$ python -q
>>> import numpy as np
>>> import numpy.linalg as la
>>> np.set_printoptions(precision=1, suppress=True, linewidth=140)
>>> def rnd(a):
...     return np.round(a, 1) + 0
... 
>>> feats = np.array([[0, 0, 0, 0, 0, 0, 0, 0, 0],
...     [-8, 6, 10, 10, -8, -4, -6, 8, -4],
...     [-8, 6, 10, 10, -8, -4, -6, 8, -4],
...     [0, 0, 0, 0, 0, 0, 0, 0, 0],
...     [-8, 6, 10, 10, -8, -4, -6, 8, -4],
...     [-8, 6, 10, 10, -8, -4, -6, 8, -4]])
>>> W1 = np.array([[2, 2],
...     [1, -2],
...     [0, 3],
...     [2, 1],
...     [-1, -1],
...     [-3, 1],
...     [-3, 2],
...     [3, 3],
...     [-2, 2]])
>>> c = np.array([5, 0])
>>> hid = np.maximum(feats @ W1 + c, 0)
>>> print((hid > 0).astype(int))
[[1 0]
 [1 1]
 [1 1]
 [1 0]
 [1 1]
 [1 1]]
>>> hid
array([[ 5,  0],
       [85, 20],
       [85, 20],
       [ 5,  0],
       [85, 20],
       [85, 20]])
>>> rnd((hid > 0).mean(axis=0))
array([1. , 0.7])
>>> cent = np.array([[-2, -2, -1], [1, 0, -3]])
>>> W1 @ cent
array([[ -2,  -4,  -8],
       [ -4,  -2,   5],
       [  3,   0,  -9],
       [ -3,  -4,  -5],
       [  1,   2,   4],
       [  7,   6,   0],
       [  8,   6,  -3],
       [ -3,  -6, -12],
       [  6,   4,  -4]])
>>> out = np.array([[2, 4], [-3, -1]])
>>> cent = np.array([[-2, 1, -3], [-2, 2, -2], [0, -3, -3]])
>>> M = np.kron(out, cent)
>>> M
array([[ -4,   2,  -6,  -8,   4, -12],
       [ -4,   4,  -4,  -8,   8,  -8],
       [  0,  -6,  -6,   0, -12, -12],
       [  6,  -3,   9,   2,  -1,   3],
       [  6,  -6,   6,   2,  -2,   2],
       [  0,   9,   9,   0,   3,   3]])
>>> x = np.array([3, 3, 2, 8, 9, 1])
>>> h1 = np.maximum(M @ x, 0)
>>> print(np.maximum(M @ x, 0) - np.maximum(-M @ x, 0))
[ -58   -8 -150   37   12   75]
>>> h1
array([ 0,  0,  0, 37, 12, 75])
>>> rnd(np.tanh(M @ x))
array([-1., -1., -1.,  1.,  1.,  1.])
>>> M * (h1 > 1e-9)[:, None]
array([[ 0,  0,  0,  0,  0,  0],
       [ 0,  0,  0,  0,  0,  0],
       [ 0,  0,  0,  0,  0,  0],
       [ 6, -3,  9,  2, -1,  3],
       [ 6, -6,  6,  2, -2,  2],
       [ 0,  9,  9,  0,  3,  3]])
>>> Uu, sv, Vt = la.svd(M)
>>> np.argmax(sv[:-1] / (sv[1:] + 1e-6)) + 1
np.int64(4)
>>> out = Uu[:, :4] @ np.diag(sv[:4]) @ Vt[:4]
>>> rnd(np.abs(M - out).max())
np.float64(0.0)
>>> rnd(out)
array([[ -4.,   2.,  -6.,  -8.,   4., -12.],
       [ -4.,   4.,  -4.,  -8.,   8.,  -8.],
       [  0.,  -6.,  -6.,   0., -12., -12.],
       [  6.,  -3.,   9.,   2.,  -1.,   3.],
       [  6.,  -6.,   6.,   2.,  -2.,   2.],
       [  0.,   9.,   9.,   0.,   3.,   3.]])
>>> la.matrix_rank(M, rtol=0.1)
np.int64(4)
>>> print(la.cond(M) > 100)
True
>>> [round(float(x), 1) for x in la.svd(M, compute_uv=False)[:3]]
[26.7, 20.9, 10.2]
>>> np.argsort(-la.norm(M, axis=0).round(6), kind="stable")[:3]
array([5, 2, 4])
>>> Uu, sv, Vt = la.svd(M, full_matrices=False)
>>> rnd(sv)
array([26.7, 20.9, 10.2,  8. ,  0. ,  0. ])
>>> rnd(np.abs(Vt[0]))
array([0.3, 0.1, 0.6, 0.4, 0.1, 0.7])
>>> Uu.shape, sv.shape, Vt.shape
((6, 6), (6,), (6, 6))
>>> print(rnd(Uu.T @ M @ Vt.T))
[[26.7  0.   0.   0.   0.   0. ]
 [ 0.  20.9  0.   0.   0.   0. ]
 [ 0.   0.  10.2  0.   0.   0. ]
 [ 0.   0.   0.   8.   0.   0. ]
 [ 0.   0.   0.   0.   0.   0. ]
 [ 0.   0.   0.   0.   0.   0. ]]
>>> rnd(Uu.T @ Uu)
array([[1., 0., 0., 0., 0., 0.],
       [0., 1., 0., 0., 0., 0.],
       [0., 0., 1., 0., 0., 0.],
       [0., 0., 0., 1., 0., 0.],
       [0., 0., 0., 0., 1., 0.],
       [0., 0., 0., 0., 0., 1.]])
>>> rnd(sv / sv[0])
array([1. , 0.8, 0.4, 0.3, 0. , 0. ])
>>> np.abs(Uu[:, 0]).round(6).argmax()
np.int64(0)
>>> mat = np.load("block7.npy")
>>> mat
array([[  0,   4,   0,  16],
       [  0,   2,   0,   8],
       [  0,   4,   0, -18],
       [  0,   2,   0,  -9]])
>>> # looks like rank 2
>>> (mat + mat.T) / 2
array([[ 0.,  2.,  0.,  8.],
       [ 2.,  2.,  2.,  5.],
       [ 0.,  2.,  0., -9.],
       [ 8.,  5., -9., -9.]])
>>> rnd(np.sort(np.abs(la.eigvals(mat))))
array([ 0. ,  0. ,  3.3, 10.3])
>>> la.matrix_power(mat, 3)
array([[    0,  -144,     0,  1328],
       [    0,   -72,     0,   664],
       [    0,   332,     0, -1970],
       [    0,   166,     0,  -985]])
>>> print(np.allclose(mat, mat.T))
False
>>> np.allclose(mat @ mat.T, mat.T @ mat)
False
>>> m1 = np.array([[-1.0, 0.2, -1.3, -1.2, -0.1, -1.5, 0.6, 0.0, 0.2, -0.7],
...     [0.1, -1.2, 0.0, -1.5, -1.0, 0.1, 2.4, -2.1, -0.6, 0.3],
...     [0.1, 0.5, 0.7, -1.3, 0.0, -0.1, -0.5, 0.4, -0.7, 0.2],
...     [1.4, -0.3, 1.4, 0.2, -1.8, 0.9, 0.5, -0.4, -0.7, 0.1],
...     [0.1, -0.4, -0.6, -1.1, -0.5, 0.2, 0.9, 1.5, -0.8, 2.0],
...     [0.1, -0.1, -0.8, 0.2, -1.9, 0.8, -0.4, -0.9, 0.6, -1.0],
...     [0.0, 1.6, 1.5, -1.0, -1.7, 0.3, -0.1, -0.2, 0.3, 0.9],
...     [1.2, -0.1, 0.0, 0.8, 1.8, -1.6, 0.0, 0.8, -0.4, 1.5]])
>>> m1
array([[-1. ,  0.2, -1.3, -1.2, -0.1, -1.5,  0.6,  0. ,  0.2, -0.7],
       [ 0.1, -1.2,  0. , -1.5, -1. ,  0.1,  2.4, -2.1, -0.6,  0.3],
       [ 0.1,  0.5,  0.7, -1.3,  0. , -0.1, -0.5,  0.4, -0.7,  0.2],
       [ 1.4, -0.3,  1.4,  0.2, -1.8,  0.9,  0.5, -0.4, -0.7,  0.1],
       [ 0.1, -0.4, -0.6, -1.1, -0.5,  0.2,  0.9,  1.5, -0.8,  2. ],
       [ 0.1, -0.1, -0.8,  0.2, -1.9,  0.8, -0.4, -0.9,  0.6, -1. ],
       [ 0. ,  1.6,  1.5, -1. , -1.7,  0.3, -0.1, -0.2,  0.3,  0.9],
       [ 1.2, -0.1,  0. ,  0.8,  1.8, -1.6,  0. ,  0.8, -0.4,  1.5]])
>>> W1 = np.array([[-3, -3],
...     [2, -3],
...     [0, 3],
...     [0, 2],
...     [1, -1],
...     [0, -1],
...     [-1, -3],
...     [2, 3],
...     [-2, -1],
...     [2, 0]])
>>> c = np.array([-4, -5])
>>> hid = np.maximum(m1 @ W1 + c, 0)
>>> la.matrix_rank(hid)
np.int64(1)
>>> cent = np.array([[2, 2, 2], [2, 1, 1]])
>>> print(rnd(hid @ cent))
[[0.  0.  0. ]
 [0.  0.  0. ]
 [0.  0.  0. ]
 [0.  0.  0. ]
 [4.2 4.2 4.2]
 [0.  0.  0. ]
 [0.  0.  0. ]
 [0.  0.  0. ]]
>>> (hid @ cent).round(6).argmax(axis=1)
array([0, 0, 0, 0, 0, 0, 0, 0])
>>> print(W1 @ cent)
[[-12  -9  -9]
 [ -2   1   1]
 [  6   3   3]
 [  4   2   2]
 [  0   1   1]
 [ -2  -1  -1]
 [ -8  -5  -5]
 [ 10   7   7]
 [ -6  -5  -5]
 [  4   4   4]]
